>>> import numpy as np
>>> import numpy.linalg as la
>>> np.set_printoptions(suppress=True, linewidth=120)
>>> mat = np.array([[0, -3, -4, -1, -1, 0, 3],
...     [3, 0, -3, 1, -1, 0, 1],
...     [4, 3, 0, 2, 3, -2, 1],
...     [1, -1, -2, 0, -1, -3, -2],
...     [1, 1, -3, 1, 0, 0, -1],
...     [0, 0, 2, 3, 0, 0, 1],
...     [-3, -1, -1, 2, 1, -1, 0]])
>>> (mat - mat.T) / 2
array([[ 0., -3., -4., -1., -1.,  0.,  3.],
       [ 3.,  0., -3.,  1., -1.,  0.,  1.],
       [ 4.,  3.,  0.,  2.,  3., -2.,  1.],
       [ 1., -1., -2.,  0., -1., -3., -2.],
       [ 1.,  1., -3.,  1.,  0.,  0., -1.],
       [ 0.,  0.,  2.,  3.,  0.,  0.,  1.],
       [-3., -1., -1.,  2.,  1., -1.,  0.]])
>>> la.matrix_power(mat, 2)
array([[-36, -15,  11,  -6,  -5,   8,  -4],
       [-15, -21, -12,  -8, -12,   2,   5],
       [ 11, -12, -43,  -2,  -8,  -7,   6],
       [ -6,  -8,  -2, -20,  -8,   6,  -2],
       [ -5, -12,  -8,  -8, -13,   4,  -1],
       [  8,   2,  -7,   6,   4, -14,  -4],
       [ -4,   5,   6,  -2,  -1,  -4, -17]])
>>> round(float(np.abs(la.eigvals(mat)).max()), 2)
7.43
>>> la.matrix_rank(mat, rtol=0.1)
np.int64(6)
>>> [round(float(x), 2) for x in la.svd(mat, compute_uv=False)[:3]]
[7.43, 7.43, 4.43]
>>> Uu, s, vt = la.svd(mat)
>>> evecs = vt[:(s > 1e-8).sum()]
>>> rng = np.random.default_rng(67)
>>> x = mat[0] + -3 * mat[2] + rng.integers(2) * np.eye(7)[1]
>>> x
array([-12., -11.,  -4.,  -7., -10.,   6.,   0.])
>>> np.allclose(evecs.T @ evecs @ x, x)
False
>>> J = np.loadtxt("x.csv", delimiter=",")
>>> J.round(2)
array([[-3.54, -2.38, -1.18,  2.32],
       [ 3.37,  1.77,  1.82, -2.69],
       [-2.34, -3.74,  2.28, -0.6 ],
       [ 0.73, -1.88,  3.6 , -2.82],
       [ 1.14, -1.48,  3.56, -2.97],
       [-3.43, -1.96, -1.64,  2.59],
       [ 3.33,  1.67,  1.91, -2.73],
       [-1.62, -3.51,  2.88, -1.33],
       [ 3.59,  2.74,  0.73, -2.02],
       [ 0.96,  3.17, -3.25,  1.86],
       [ 2.98,  3.74, -1.46, -0.23],
       [ 3.48,  3.34, -0.26, -1.28],
       [ 1.04,  3.21, -3.21,  1.81],
       [-2.97, -3.74,  1.47,  0.23],
       [ 0.11,  2.59, -3.53,  2.42],
       [-3.25, -1.47, -2.08,  2.82]])
>>> Xs = J - J.mean(axis=0)
>>> evecs = la.svd(Xs)[2][:2]
>>> M2 = Xs - Xs @ evecs.T @ evecs
>>> la.norm(M2, axis=1).round(6).argmax()
np.int64(0)
>>> np.round(np.diag(evecs.T @ evecs), 2)
array([0.52, 0.57, 0.52, 0.4 ])
>>> D = la.norm(J[:, None] - J[None], axis=-1)
>>> D[:5, :5].round(2)
array([[0.  , 9.95, 4.88, 8.23, 8.56],
       [9.95, 0.  , 8.21, 4.84, 4.31],
       [4.88, 8.21, 0.  , 4.42, 4.95],
       [8.23, 4.84, 4.42, 0.  , 0.6 ],
       [8.56, 4.31, 4.95, 0.6 , 0.  ]])
>>> np.round(la.norm(J, axis=1), 2)
array([5., 5., 5., 5., 5., 5., 5., 5., 5., 5., 5., 5., 5., 5., 5., 5.])
>>> D.mean(axis=1).argmax()
np.int64(15)
>>> np.unravel_index(D.round(6).argmax(), D.shape)
(np.int64(10), np.int64(13))
>>> la.matrix_rank(D ** 2)
np.int64(3)
>>> np.flatnonzero(D[14] < D.mean() / 2)
array([ 9, 12, 14])
